>>> import numpy as np
>>> np.set_printoptions(precision=2, suppress=True, linewidth=200)
>>> B = np.array([[4, 9], [0, 5], [0, 8]])
>>> C = np.array([[7, 1, 6], [2, 5, 7]])
>>> M = B @ C
>>> M
array([[46, 49, 87],
       [10, 25, 35],
       [16, 40, 56]])
>>> rank = np.linalg.matrix_rank(M)
>>> rank
np.int64(2)
>>> N = np.linalg.svd(M)[2][rank:].T
>>> N @ N.T
array([[ 0.18,  0.28, -0.25],
       [ 0.28,  0.46, -0.41],
       [-0.25, -0.41,  0.36]])
>>> [int(np.linalg.matrix_rank(np.delete(M, i, axis=0))) for i in range(3)]
[1, 2, 2]
>>> np.linalg.matrix_rank(M.T @ M), np.linalg.matrix_rank(M @ M.T)
(np.int64(2), np.int64(2))
>>> N.shape
(3, 1)
>>> [int(np.linalg.matrix_rank(M[:, :j + 1])) for j in range(3)]
[1, 2, 2]
>>> np.round(np.linalg.norm(M, 2) / np.linalg.norm(M), 2)
np.float64(0.99)
>>> np.argsort(-np.linalg.norm(M, axis=0).round(6), kind="stable")[:3]
array([2, 1, 0])
>>> np.linalg.cond(M) > 100
np.True_
>>> [round(float(x), 2) for x in np.linalg.svd(M, compute_uv=False)[:3]]
[137.12, 15.04, 0.0]
>>> W0 = np.array([[7, 5, 4], [7, 5, 4], [8, 6, 5]])
>>> W0
array([[7, 5, 4],
       [7, 5, 4],
       [8, 6, 5]])
>>> [round(float(x), 2) for x in np.linalg.svd(W0, compute_uv=False)[:3]]
[17.46, 0.3, 0.0]
>>> P = np.triu(np.array([[0, 1, 4], [2, 3, 3], [2, 4, 5]]), 1) + np.eye(3)
>>> B = P @ W0 @ np.linalg.inv(P)
>>> np.trace(B), np.trace(W0)
(np.float64(17.0), np.int64(17))
>>> np.round(np.poly(B), 2) + 0
array([  1., -17.,   4.,   0.])
>>> P @ W0 - W0 @ P
array([[ 39.,  22., -19.],
       [ 24.,  11., -28.],
       [  0.,  -8., -50.]])
>>> x0 = np.array([-2, 1, 3])
>>> h = np.maximum(W0 @ x0, 0)
>>> W0.T @ h
array([82, 60, 49])
>>> np.maximum(W0 @ x0, 0) - np.maximum(-W0 @ x0, 0)
array([3, 3, 5])
>>> np.maximum(W0 @ (3 * x0), 0)
array([ 9,  9, 15])
>>> np.round(np.abs(np.linalg.eigvals(W0)).max(), 2)
np.float64(16.76)
>>> (W0 + W0.T) / 2
array([[7., 6., 6.],
       [6., 5., 5.],
       [6., 5., 5.]])
>>> np.linalg.matrix_power(W0, 2)
array([[116,  84,  68],
       [116,  84,  68],
       [138, 100,  81]])
>>> m1 = np.loadtxt("m.csv", delimiter=",")
>>> m1
array([[ 5.,  6.,  7.],
       [ 8.,  9., 10.],
       [11., 12., 13.]])
>>> P = np.triu(np.array([[1, 6, -7], [5, 8, 7], [6, -2, -5]]), 1) + np.eye(3)
>>> B = P @ m1 @ np.linalg.inv(P)
>>> P @ m1 - m1 @ P
array([[-29., -60., -38.],
       [ 77.,  36.,  84.],
       [  0., -66.,  -7.]])
>>> np.trace(B), np.trace(m1)
(np.float64(27.0), np.float64(27.0))
>>> round(float(np.linalg.det(B)), 2)
-0.0
>>> np.round(np.poly(B), 2) + 0
array([  1., -27., -18.,   0.])
>>> np.linalg.matrix_rank(B)
np.int64(2)
>>> np.argsort(-np.linalg.norm(m1, axis=0).round(6), kind="stable")[:3]
array([2, 1, 0])
>>> round(float(np.linalg.norm(m1, 2) / np.linalg.norm(m1)), 2)
1.0
>>> C = np.array([[1, -5, 2], [0, 1, -4], [-4, 4, 4]])
>>> rng = np.random.default_rng(91670)
>>> A = (rng.random((26, 3)) < 0.25) @ C
>>> A
array([[ 0,  1, -4],
       [ 1, -5,  2],
       [ 0,  1, -4],
       [ 0,  0,  0],
       [ 0,  0,  0],
       [-4,  4,  4],
       [-4,  5,  0],
       [ 1, -5,  2],
       [-4,  4,  4],
       [ 0,  0,  0],
       [ 0,  0,  0],
       [-4,  4,  4],
       [-4,  4,  4],
       [ 0,  0,  0],
       [ 1, -5,  2],
       [-4,  4,  4],
       [ 0,  0,  0],
       [ 0,  1, -4],
       [ 1, -5,  2],
       [ 0,  1, -4],
       [ 1, -4, -2],
       [ 0,  0,  0],
       [ 0,  0,  0],
       [ 0,  0,  0],
       [ 0,  0,  0],
       [ 0,  0,  0]])
>>> Xc = A - A.mean(axis=1)
Traceback (most recent call last):
  File "<python-input-49>", line 1, in <module>
    Xc = A - A.mean(axis=1)
         ~~^~~~~~~~~~~~~~~~
ValueError: operands could not be broadcast together with shapes (26,3) (26,) 
>>> Xc = A - A.mean(axis=0)
>>> U, sigma, Vt = np.linalg.svd(Xc, full_matrices=False)
>>> (np.sign(U[:, 0]) == np.sign(U[0, 0])).astype(int)
array([1, 1, 1, 1, 1, 0, 0, 1, 0, 1, 1, 0, 0, 1, 1, 0, 1, 1, 1, 1, 1, 1, 1, 1, 1, 1])
>>> np.searchsorted(np.cumsum(sigma ** 2) / (sigma ** 2).sum(), 0.9) + 1
np.int64(2)
>>> sigma
array([17.82, 12.22,  2.12])
>>> np.abs(Vt[-1])
array([0.86, 0.43, 0.28])
>>> np.round(Xc.mean(axis=0), 2) + 0
array([0., 0., 0.])
>>> C2 = np.cov(A, rowvar=False)
>>> C2
array([[ 3.48, -4.81, -2.67],
       [-4.81,  8.96,  1.2 ],
       [-2.67,  1.2 ,  6.41]])
>>> A.std(axis=0)
array([1.83, 2.94, 2.48])
>>> round(np.corrcoef(A[:, 0], A[:, 2])[0, 1], 2)
np.float64(-0.56)
>>> np.corrcoef(A.T)
array([[ 1.  , -0.86, -0.56],
       [-0.86,  1.  ,  0.16],
       [-0.56,  0.16,  1.  ]])
>>> arr = np.load("sample15.npy")
>>> arr
array([[0, 0, 2],
       [0, 0, 1],
       [0, 0, 0]])
>>> np.round(np.trace(np.linalg.pinv(arr) @ arr), 2)
np.float64(1.0)
>>> np.allclose(arr[:-1].T @ np.linalg.lstsq(arr[:-1].T, arr[-1])[0], arr[-1])
True
>>> np.abs(np.diag(np.linalg.qr(arr)[1])) > 1e-9
array([False, False, False])
>>> arr @ np.linalg.pinv(arr) @ arr
array([[0., 0., 2.],
       [0., 0., 1.],
       [0., 0., 0.]])
>>> np.kron(np.eye(2, dtype=int), arr)
array([[0, 0, 2, 0, 0, 0],
       [0, 0, 1, 0, 0, 0],
       [0, 0, 0, 0, 0, 0],
       [0, 0, 0, 0, 0, 2],
       [0, 0, 0, 0, 0, 1],
       [0, 0, 0, 0, 0, 0]])
>>> np.round(np.linalg.det(arr[::-1]), 2)
np.float64(0.0)
>>> np.poly(arr)
array([1., 0., 0., 0.])
>>> np.round(np.linalg.det(arr.T), 2)
np.float64(0.0)
>>> np.linalg.eigvals(arr)
array([0., 0., 0.])
>>> B = np.array([[-5, -7, 0], [0, -6, -4], [-4, -4, -4]])
>>> np.einsum("ij->j", arr)
array([0, 0, 3])
>>> np.vstack([arr, B.T]).shape
(6, 3)
>>> np.linalg.matrix_rank(arr @ B)
np.int64(1)
>>> np.einsum("ij,ij->i", arr, arr)
array([4, 1, 0])
>>> np.einsum("ik,kj->ji", arr, B)
array([[-8, -4,  0],
       [-8, -4,  0],
       [-8, -4,  0]])
>>> assert arr == arr.T
Traceback (most recent call last):
  File "<python-input-79>", line 1, in <module>
    assert arr == arr.T
           ^^^^^^^^^^^^
ValueError: The truth value of an array with more than one element is ambiguous. Use a.any() or a.all()
>>> np.linalg.matrix_power(arr, 2)
array([[0, 0, 0],
       [0, 0, 0],
       [0, 0, 0]])
>>> round(np.linalg.det(arr), 2)
np.float64(0.0)
>>> arr @ arr
array([[0, 0, 0],
       [0, 0, 0],
       [0, 0, 0]])
>>> np.allclose(arr, arr.T)
False
>>> arr @ arr
array([[0, 0, 0],
       [0, 0, 0],
       [0, 0, 0]])
>>> np.sort(np.linalg.eigvals(arr))
array([0., 0., 0.])
>>> np.linalg.matrix_power(arr - np.diag(np.diag(arr)), 3)
array([[0, 0, 0],
       [0, 0, 0],
       [0, 0, 0]])
